In [1]: import numpy as np

In [2]: np.set_printoptions(precision=3, suppress=True, linewidth=100, sign=" ")

In [3]: K = np.load("test7.npy")

In [4]: K
Out[4]: 
array([[  0. ,  22. ,   0.7,  -1.6,   1.3,   0.9],
       [  0.3,   6. ,   0.2,   1.8,   0.3,   1.6],
       [ -0.1, -30. ,  -1.2,   0.3,  -0.7,   0.5],
       [ -0.4,  14. ,   2.1,   0. ,  -1.1,   0.1],
       [ -1.1,   6. ,  -0.4,  -0.3,  -0.6,   0.4],
       [  0.5, -20. ,   0.1,   3.9,  -1. ,  -0.5]])

In [5]: np.abs(np.linalg.svd(K)[2][-1])
Out[5]: array([ 0.713,  0.027,  0.352,  0.109,  0.589,  0.094])

In [6]: round(float(np.linalg.norm(K, 2) / np.linalg.norm(K)), 3)
Out[6]: 0.993

In [7]: np.linalg.cond(K) > 100
Out[7]: np.True_

In [8]: np.linalg.matrix_rank(K, rtol=0.1)
Out[8]: np.int64(1)

In [9]: np.argsort(-np.linalg.norm(K, axis=0).round(6), kind="stable")[:3]
Out[9]: array([ 1,  3,  2])

In [10]: mat = np.load("data.npy")

In [11]: mat
Out[11]: 
array([[-8,  0,  0],
       [-6,  2,  0],
       [-1,  2, -2]])

In [12]: np.linalg.norm(mat, axis=1)
Out[12]: array([ 8.   ,  6.325,  3.   ])

In [13]: round(np.linalg.norm(mat[0], 1), 3), np.round(np.linalg.norm(mat[0], np.inf), 3)
Out[13]: (np.float64(8.0), np.float64(8.0))

In [14]: round(float(np.linalg.norm(mat) ** 2 / np.linalg.norm(mat, 2) ** 2), 3)
Out[14]: 1.096

In [15]: np.linalg.norm(mat, axis=2)
AxisError: axis 2 is out of bounds for array of dimension 2


In [16]: np.round(np.linalg.norm(mat, 2), 3)
Out[16]: np.float64(10.155)

In [17]: round(np.linalg.norm(mat, "nuc"), 3)
Out[17]: np.float64(14.177)

In [18]: rng = np.random.default_rng(370)

In [19]: labels = rng.permutation(3)

In [20]: B = mat[:, labels] * rng.choice([-1, 1], 3)

In [21]: B
Out[21]: 
array([[-8,  0,  0],
       [-6,  2,  0],
       [-1,  2, -2]])

In [22]: U, _, vt = np.linalg.svd(mat.T @ B)

In [23]: np.round(np.linalg.lstsq(mat, B)[0], 3) + 0
Out[23]: 
array([[ 1.,  0.,  0.],
       [ 0.,  1.,  0.],
       [ 0.,  0.,  1.]])
